% python3 -q
>>> import numpy as np
>>> np.set_printoptions(precision=2, suppress=True, linewidth=140, floatmode="fixed")
>>> def rd(a):
...     return np.round(a, 2) + 0
... 
>>> f = np.array([2, 3, 0, 3])
>>> A = f[np.abs(np.subtract.outer(np.arange(4), np.arange(4)))]
>>> A
array([[2, 3, 0, 3],
       [3, 2, 3, 0],
       [0, 3, 2, 3],
       [3, 0, 3, 2]])
>>> other = A[0, 0] * A[1:] - np.outer(A[1:, 0], A[0])
>>> other
array([[ 0, -5,  6, -9],
       [ 0,  6,  4,  6],
       [ 0, -9,  6, -5]])
>>> np.flatnonzero(~other.round(6).any(axis=1))
array([], dtype=int64)
>>> A[:, 0] / A[0, 0]
array([1.00, 1.50, 0.00, 1.50])
>>> np.linalg.matrix_rank(other), np.linalg.matrix_rank(A)
(np.int64(3), np.int64(4))
>>> M = np.array([[-0.13, -0.06, -0.01],
...     [0.33, 3.88, -0.84],
...     [0.03, -0.82, 0.07],
...     [-0.07, -3.9, 1.04],
...     [-0.03, 2.37, -0.8],
...     [-0.01, 2.51, -0.44],
...     [-0.2, 2.48, -0.53],
...     [-0.01, 1.62, -0.32],
...     [-0.05, 2.47, -0.57],
...     [0.03, -1.7, 0.32],
...     [0.18, -0.07, 0.02],
...     [-0.04, 1.57, -0.32],
...     [-0.01, -4.04, 0.96],
...     [-0.12, -2.1, 0.54],
...     [-0.11, 3.27, -0.88],
...     [0.02, 1.79, -0.49],
...     [0.0, 1.6, -0.34]])
>>> # column 1 dominates
>>> dist = np.linalg.norm(M[:, None] - M[None], axis=-1)
>>> (dist + 1e9 * np.eye(17)).round(6).argmin(axis=1)
array([10, 14, 10, 12,  8,  8,  8, 16,  5, 13,  0, 16,  3,  9,  1,  7,  7])
>>> dist.shape
(17, 17)
>>> dist[8].round(6).argsort(kind="stable")[:4]
array([8, 5, 6, 4])
>>> np.linalg.matrix_rank(dist ** 2)
np.int64(5)
>>> dist.mean(axis=1).argmax()
np.int64(12)
>>> other = np.c_[M[:, :2] @ np.array([[0, -3], [0, 2]]), np.array([5, 5, 2, -2, -2, 1, -1, -2, -5, 2, 1, -4, 0, 0, 1, 5, 5])]
>>> rd(other)
array([[ 0.00,  0.27,  5.00],
       [ 0.00,  6.77,  5.00],
       [ 0.00, -1.73,  2.00],
       [ 0.00, -7.59, -2.00],
       [ 0.00,  4.83, -2.00],
       [ 0.00,  5.05,  1.00],
       [ 0.00,  5.56, -1.00],
       [ 0.00,  3.27, -2.00],
       [ 0.00,  5.09, -5.00],
       [ 0.00, -3.49,  2.00],
       [ 0.00, -0.68,  1.00],
       [ 0.00,  3.26, -4.00],
       [ 0.00, -8.05,  0.00],
       [ 0.00, -3.84,  0.00],
       [ 0.00,  6.87,  1.00],
       [ 0.00,  3.52,  5.00],
       [ 0.00,  3.20,  5.00]])
>>> rd(np.linalg.norm(np.linalg.qr(M)[0].T @ other, axis=0) ** 2 / ((other ** 2).sum(axis=0) + 1e-12))
array([0.00, 1.00, 0.13])
>>> np.linalg.matrix_rank(np.c_[M, other])
np.int64(4)
